In [1]: import numpy as np

In [2]: import numpy.linalg as la

In [3]: np.set_printoptions(suppress=True, linewidth=200)

In [4]: m1 = np.loadtxt("dump.csv", delimiter=",")

In [5]: m1
Out[5]: 
array([[0., 0., 1., 0., 0., 0., 1., 0., 0., 0.],
       [0., 0., 0., 1., 1., 1., 0., 1., 1., 1.],
       [1., 0., 0., 0., 0., 0., 1., 0., 0., 0.],
       [0., 1., 0., 0., 1., 1., 0., 0., 0., 0.],
       [0., 1., 0., 1., 0., 0., 0., 0., 1., 1.],
       [0., 1., 0., 1., 0., 0., 0., 1., 1., 1.],
       [1., 0., 1., 0., 0., 0., 0., 0., 0., 0.],
       [0., 1., 0., 0., 0., 1., 0., 0., 1., 1.],
       [0., 1., 0., 0., 1., 1., 0., 1., 0., 1.],
       [0., 1., 0., 0., 1., 1., 0., 1., 1., 0.]])

In [6]: f, r1 = m1[0], m1[4]

In [7]: f @ r1
Out[7]: np.float64(0.0)

In [8]: f @ f
Out[8]: np.float64(2.0)

In [9]: pr = (f @ r1) / (f @ f) * f

In [10]: r1 - pr
Out[10]: array([0., 1., 0., 1., 0., 0., 0., 0., 1., 1.])

In [11]: np.outer(f, r1)
Out[11]: 
array([[0., 0., 0., 0., 0., 0., 0., 0., 0., 0.],
       [0., 0., 0., 0., 0., 0., 0., 0., 0., 0.],
       [0., 1., 0., 1., 0., 0., 0., 0., 1., 1.],
       [0., 0., 0., 0., 0., 0., 0., 0., 0., 0.],
       [0., 0., 0., 0., 0., 0., 0., 0., 0., 0.],
       [0., 0., 0., 0., 0., 0., 0., 0., 0., 0.],
       [0., 1., 0., 1., 0., 0., 0., 0., 1., 1.],
       [0., 0., 0., 0., 0., 0., 0., 0., 0., 0.],
       [0., 0., 0., 0., 0., 0., 0., 0., 0., 0.],
       [0., 0., 0., 0., 0., 0., 0., 0., 0., 0.]])

In [12]: la.matrix_rank(np.outer(f, r1))
Out[12]: np.int64(1)

In [13]: m1 @ m1
Out[13]: 
array([[2., 0., 1., 0., 0., 0., 1., 0., 0., 0.],
       [0., 6., 0., 2., 3., 4., 0., 3., 4., 4.],
       [1., 0., 2., 0., 0., 0., 1., 0., 0., 0.],
       [0., 2., 0., 3., 1., 1., 0., 2., 3., 3.],
       [0., 3., 0., 1., 4., 4., 0., 3., 2., 2.],
       [0., 4., 0., 1., 4., 5., 0., 3., 3., 3.],
       [1., 0., 1., 0., 0., 0., 2., 0., 0., 0.],
       [0., 3., 0., 2., 3., 3., 0., 4., 3., 3.],
       [0., 4., 0., 3., 2., 3., 0., 3., 5., 4.],
       [0., 4., 0., 3., 2., 3., 0., 3., 4., 5.]])

In [14]: np.argwhere(np.triu(m1))
Out[14]: 
array([[0, 2],
       [0, 6],
       [1, 3],
       [1, 4],
       [1, 5],
       [1, 7],
       [1, 8],
       [1, 9],
       [2, 6],
       [3, 4],
       [3, 5],
       [4, 8],
       [4, 9],
       [5, 7],
       [5, 8],
       [5, 9],
       [7, 8],
       [7, 9],
       [8, 9]])

In [15]: np.trace(m1 @ m1 @ m1) // 6
Out[15]: np.float64(16.0)

In [16]: L = np.diag(m1.sum(axis=1)) - m1

In [17]: round(la.det(L[1:, 1:]))
Out[17]: 0

In [18]: np.round(la.eigvalsh(L), 3) + 0
Out[18]: array([0.   , 0.   , 2.786, 3.   , 3.   , 4.   , 5.539, 6.   , 6.675, 7.   ])

In [19]: L
Out[19]: 
array([[ 2.,  0., -1.,  0.,  0.,  0., -1.,  0.,  0.,  0.],
       [ 0.,  6.,  0., -1., -1., -1.,  0., -1., -1., -1.],
       [-1.,  0.,  2.,  0.,  0.,  0., -1.,  0.,  0.,  0.],
       [ 0., -1.,  0.,  3., -1., -1.,  0.,  0.,  0.,  0.],
       [ 0., -1.,  0., -1.,  4.,  0.,  0.,  0., -1., -1.],
       [ 0., -1.,  0., -1.,  0.,  5.,  0., -1., -1., -1.],
       [-1.,  0., -1.,  0.,  0.,  0.,  2.,  0.,  0.,  0.],
       [ 0., -1.,  0.,  0.,  0., -1.,  0.,  4., -1., -1.],
       [ 0., -1.,  0.,  0., -1., -1.,  0., -1.,  5., -1.],
       [ 0., -1.,  0.,  0., -1., -1.,  0., -1., -1.,  5.]])

In [20]: (la.eigvalsh(L) < 1e-8).sum()
Out[20]: np.int64(2)
